% ipython --no-banner

In [1]: import numpy as np

In [2]: import numpy.linalg as la

In [3]: np.set_printoptions(suppress=True, linewidth=200)

In [4]: def rnd(a):
   ...:     return np.round(a, 3) + 0
   ...: 

In [5]: rng = np.random.default_rng(211)

In [6]: feats = (rng.random((7, 7)) < 0.3) + np.eye(7)

In [7]: feats /= feats.sum(axis=1, keepdims=True)

In [8]: rnd(feats)
Out[8]: 
array([[0.5  , 0.   , 0.5  , 0.   , 0.   , 0.   , 0.   ],
       [0.   , 0.667, 0.   , 0.   , 0.333, 0.   , 0.   ],
       [0.   , 0.333, 0.333, 0.   , 0.   , 0.   , 0.333],
       [0.2  , 0.   , 0.2  , 0.2  , 0.2  , 0.   , 0.2  ],
       [0.   , 0.   , 0.5  , 0.   , 0.5  , 0.   , 0.   ],
       [0.   , 0.   , 0.   , 0.   , 0.333, 0.667, 0.   ],
       [0.   , 0.   , 0.   , 0.   , 0.   , 0.   , 1.   ]])

In [9]: feats @ np.ones(7)
Out[9]: array([1., 1., 1., 1., 1., 1., 1.])

In [10]: feats.sum(axis=1)
Out[10]: array([1., 1., 1., 1., 1., 1., 1.])

In [11]: rnd(la.matrix_power(feats, 2))
Out[11]: 
array([[0.25 , 0.167, 0.417, 0.   , 0.   , 0.   , 0.167],
       [0.   , 0.444, 0.167, 0.   , 0.389, 0.   , 0.   ],
       [0.   , 0.333, 0.111, 0.   , 0.111, 0.   , 0.444],
       [0.14 , 0.067, 0.307, 0.04 , 0.14 , 0.   , 0.307],
       [0.   , 0.167, 0.417, 0.   , 0.25 , 0.   , 0.167],
       [0.   , 0.   , 0.167, 0.   , 0.389, 0.444, 0.   ],
       [0.   , 0.   , 0.   , 0.   , 0.   , 0.   , 1.   ]])

In [12]: pr = np.eye(7)[2]

In [13]: for _ in range(5):
    ...:     pr = pr @ feats
    ...:     print(pr.round(3))
    ...: 
[0.    0.333 0.333 0.    0.    0.    0.333]
[0.    0.333 0.111 0.    0.111 0.    0.444]
[0.    0.259 0.093 0.    0.167 0.    0.481]
[0.    0.204 0.114 0.    0.17  0.    0.512]
[0.    0.174 0.123 0.    0.153 0.    0.55 ]

In [14]: np.count_nonzero(feats)
Out[14]: np.int64(17)

In [15]: rnd(feats - feats[0])
Out[15]: 
array([[ 0.   ,  0.   ,  0.   ,  0.   ,  0.   ,  0.   ,  0.   ],
       [-0.5  ,  0.667, -0.5  ,  0.   ,  0.333,  0.   ,  0.   ],
       [-0.5  ,  0.333, -0.167,  0.   ,  0.   ,  0.   ,  0.333],
       [-0.3  ,  0.   , -0.3  ,  0.2  ,  0.2  ,  0.   ,  0.2  ],
       [-0.5  ,  0.   ,  0.   ,  0.   ,  0.5  ,  0.   ,  0.   ],
       [-0.5  ,  0.   , -0.5  ,  0.   ,  0.333,  0.667,  0.   ],
       [-0.5  ,  0.   , -0.5  ,  0.   ,  0.   ,  0.   ,  1.   ]])

In [16]: np.abs(feats).max()
Out[16]: np.float64(1.0)

In [17]: feats.shape
Out[17]: (7, 7)

In [18]: rnd(feats.sum(axis=0))
Out[18]: array([0.7  , 1.   , 1.533, 0.2  , 1.367, 0.667, 1.533])

In [19]: r0 = np.array([-2, -2, 3])

In [20]: rnd(np.correlate(feats[1], feats[3], "full"))
Out[20]: array([0.   , 0.133, 0.   , 0.133, 0.2  , 0.133, 0.067, 0.2  , 0.067, 0.   , 0.067, 0.   , 0.   ])

In [21]: M = np.load("m.npy")

In [22]: M
Out[22]: 
array([[-0.711,  0.617,  0.997,  0.998,  0.991,  0.592, -0.979,  0.934,  0.994, -0.641,  0.996,  0.929],
       [-0.604, -0.188, -0.996, -0.991,  0.834, -0.991, -0.983,  0.319,  0.43 , -0.988, -0.954, -0.226],
       [-0.405, -0.119,  0.8  ,  0.927,  0.159,  0.03 , -0.226, -0.09 ,  0.523, -0.06 ,  0.414,  0.664],
       [-0.711,  0.226, -0.572,  0.735,  0.885, -0.414, -0.973,  0.43 ,  0.91 , -0.848,  0.611,  0.898],
       [-0.778, -0.291, -0.996, -0.851,  0.664, -0.976, -0.983, -0.226,  0.572, -0.978, -0.922,  0.716],
       [-0.515, -0.523, -0.997, -0.995,  0.273, -0.995, -0.909, -0.291, -0.327, -0.98 , -0.994, -0.544],
       [-0.354,  0.354,  0.958,  0.894,  0.901,  0.178, -0.804,  0.774,  0.894, -0.43 ,  0.91 ,  0.462],
       [ 0.159,  0.388,  0.998,  1.   , -0.876,  1.   ,  0.973, -0.686,  0.422,  0.998,  0.999,  0.989],
       [ 0.207,  0.03 , -0.235, -0.922,  0.414, -0.675, -0.245,  0.454, -0.159, -0.523, -0.515, -0.786],
       [ 0.501,  0.327,  0.336, -0.629,  0.159,  0.572,  0.397,  0.462, -0.207,  0.454,  0.508, -0.653],
       [-0.867, -0.08 , -0.988, -0.827,  0.964, -0.99 , -0.998,  0.515,  0.917, -0.996, -0.786,  0.735],
       [ 0.89 , -0.07 , -0.422, -0.696, -0.99 ,  0.969,  0.998, -0.831, -0.984,  0.991, -0.345, -0.818],
       [ 0.731, -0.675, -0.291, -0.999, -0.901, -0.97 ,  0.966, -0.454, -0.983, -0.119, -0.997, -0.997],
       [-0.226, -0.726,  1.   ,  1.   , -0.943,  0.558,  0.99 , -0.831, -0.345,  0.938,  0.273,  0.565],
       [ 0.09 , -0.168, -0.99 , -0.827, -0.762, -0.02 ,  0.254, -0.716, -0.711,  0.129, -0.797,  0.217],
       [ 0.159, -0.414,  0.98 , -0.345,  0.   , -0.856,  0.629,  0.291, -0.327, -0.291, -0.706, -0.901],
       [ 0.11 , -0.08 , -0.992, -0.983, -0.235, -0.691, -0.38 , -0.273, -0.585, -0.572, -0.881, -0.462],
       [-0.119,  0.647,  1.   ,  1.   ,  0.592,  0.999,  0.523,  0.604,  0.953,  0.974,  1.   ,  0.973]])

In [23]: def softmax(z):
    ...:     e = np.exp(z - z.max(axis=-1, keepdims=True))
    ...:     return e / e.sum(axis=-1, keepdims=True)
    ...: 

In [24]: rnd(softmax(M[13]))
Out[24]: array([0.044, 0.026, 0.148, 0.148, 0.021, 0.095, 0.147, 0.024, 0.039, 0.139, 0.072, 0.096])

In [25]: att = M @ M.T / np.sqrt(12)

In [26]: rnd(softmax(att)[13] @ M)
Out[26]: array([-0.001, -0.077,  0.584,  0.484, -0.421,  0.447,  0.557, -0.347,  0.031,  0.537,  0.318,  0.392])

In [27]: softmax(att).round(6).argmax(axis=1)
Out[27]: array([ 0,  1,  0,  3, 10,  5,  0,  7,  1,  9, 10, 11, 12, 13, 14, 15,  5, 17])

In [28]: labels = rng.permutation(7)

In [29]: M2 = feats[:, labels] * rng.choice([-1, 1], 7)

In [30]: rnd(M2)
Out[30]: 
array([[ 0.   ,  0.   ,  0.5  ,  0.   , -0.5  ,  0.   ,  0.   ],
       [ 0.   ,  0.   ,  0.   ,  0.333,  0.   , -0.667,  0.   ],
       [ 0.   , -0.333,  0.   ,  0.   , -0.333, -0.333,  0.   ],
       [ 0.   , -0.2  ,  0.2  ,  0.2  , -0.2  ,  0.   , -0.2  ],
       [ 0.   ,  0.   ,  0.   ,  0.5  , -0.5  ,  0.   ,  0.   ],
       [-0.667,  0.   ,  0.   ,  0.333,  0.   ,  0.   ,  0.   ],
       [ 0.   , -1.   ,  0.   ,  0.   ,  0.   ,  0.   ,  0.   ]])

In [31]: U, _, Vt = la.svd(feats.T @ M2)

In [32]: rnd(U @ Vt)
Out[32]: 
array([[ 0.,  0.,  1.,  0.,  0.,  0.,  0.],
       [ 0.,  0.,  0.,  0.,  0., -1.,  0.],
       [ 0.,  0.,  0.,  0., -1.,  0.,  0.],
       [ 0.,  0.,  0.,  0.,  0.,  0., -1.],
       [ 0.,  0.,  0.,  1.,  0.,  0.,  0.],
       [-1.,  0.,  0.,  0.,  0.,  0.,  0.],
       [ 0., -1.,  0.,  0.,  0.,  0.,  0.]])

In [33]: labels
Out[33]: array([5, 6, 0, 4, 2, 1, 3])
